$ python -q
>>> import numpy as np
>>> from numpy import linalg as LA
>>> np.set_printoptions(precision=1, suppress=True, linewidth=120, sign=" ")
>>> def rd(a):
...     return np.round(a, 1) + 0
... 
>>> E = np.loadtxt("sample5.csv", delimiter=",")
>>> print(E)
[[ 0.  0.  1.  0.  0.  0.  0.  0.  1.]
 [ 0.  0.  1.  1.  1.  1.  1.  0.  1.]
 [ 1.  1.  0.  0.  0.  1.  0.  0.  0.]
 [ 0.  1.  0.  0.  1.  1.  1.  0.  0.]
 [ 0.  1.  0.  1.  0.  1.  0.  0.  0.]
 [ 0.  1.  1.  1.  1.  0.  1.  0.  1.]
 [ 0.  1.  0.  1.  0.  1.  0.  1.  0.]
 [ 0.  0.  0.  0.  0.  0.  1.  0.  0.]
 [ 1.  1.  0.  0.  0.  1.  0.  0.  0.]]
>>> vals, V = LA.eigh(E)
>>> x = np.array([3, 0, 2, -3, -1, -1, -2, -2, 3])
>>> print(np.abs(E).sum(axis=1).max(), rd(np.abs(vals).max()))
6.0 4.2
>>> print(rd(LA.eigvalsh(E[1:, 1:])))
[-2.4 -1.5 -1.  -0.6  0.   0.5  0.9  4.2]
>>> U, sig, Vt = LA.svd(E)
>>> V = Vt[:(sig > 1e-8).sum()]
>>> rng = np.random.default_rng(44141)
>>> x = E[8] + -1 * E[1] + rng.integers(2) * np.eye(9)[6]
>>> print(x)
[ 1.  1. -1. -1. -1.  0.  0.  0. -1.]
>>> print(rd(np.diag(V.T @ V)))
[ 1.   1.   0.5  1.   1.   1.   1.   1.   0.5]
>>> print(rd(V.T @ V))
[[ 1.   0.   0.   0.   0.   0.   0.   0.   0. ]
 [ 0.   1.   0.   0.   0.   0.   0.   0.   0. ]
 [ 0.   0.   0.5  0.   0.   0.   0.   0.   0.5]
 [ 0.   0.   0.   1.   0.   0.   0.   0.   0. ]
 [ 0.   0.   0.   0.   1.   0.   0.   0.   0. ]
 [ 0.   0.   0.   0.   0.   1.   0.   0.   0. ]
 [ 0.   0.   0.   0.   0.   0.   1.   0.   0. ]
 [ 0.   0.   0.   0.   0.   0.   0.   1.   0. ]
 [ 0.   0.   0.5  0.   0.   0.   0.   0.   0.5]]
>>> print(LA.matrix_rank(np.vstack([E, x])))
8
>>> F = np.load("block0.npy")
>>> print(rd(F))
[[ 0.   0.   0.3  0.  -0.1  0.1  0. ]
 [ 9.8 10.   4.2  5.9  4.  10.1 10. ]
 [ 9.8 10.2  3.8  5.9  4.  10.2  9.9]
 [ 5.   5.   1.9  3.1  2.   5.   5.1]
 [10.1 10.   4.1  6.   4.2 10.1 10.2]
 [ 9.9 10.2  4.   6.   4.  10.3 10. ]
 [ 5.   5.1  1.9  3.   2.1  4.9  4.8]
 [ 4.8  4.8  2.   3.1  2.1  4.9  5. ]
 [10.  10.1  4.   5.8  4.   9.9 10. ]
 [10.  10.   3.9  5.9  4.2  9.9  9.9]
 [ 9.7 10.1  4.   6.1  4.  10.  10.2]
 [ 5.   4.8  2.1  2.8  2.1  4.9  5. ]]
>>> print(LA.matrix_rank(F, rtol=0.1))
1
>>> print(LA.cond(F) > 100)
True
>>> print(rd(LA.norm(F, 2) / LA.norm(F)))
1.0
>>> print(rd(np.abs(LA.svd(F)[2][-1])))
[ 0.4  0.2  0.1  0.5  0.7  0.1  0.2]
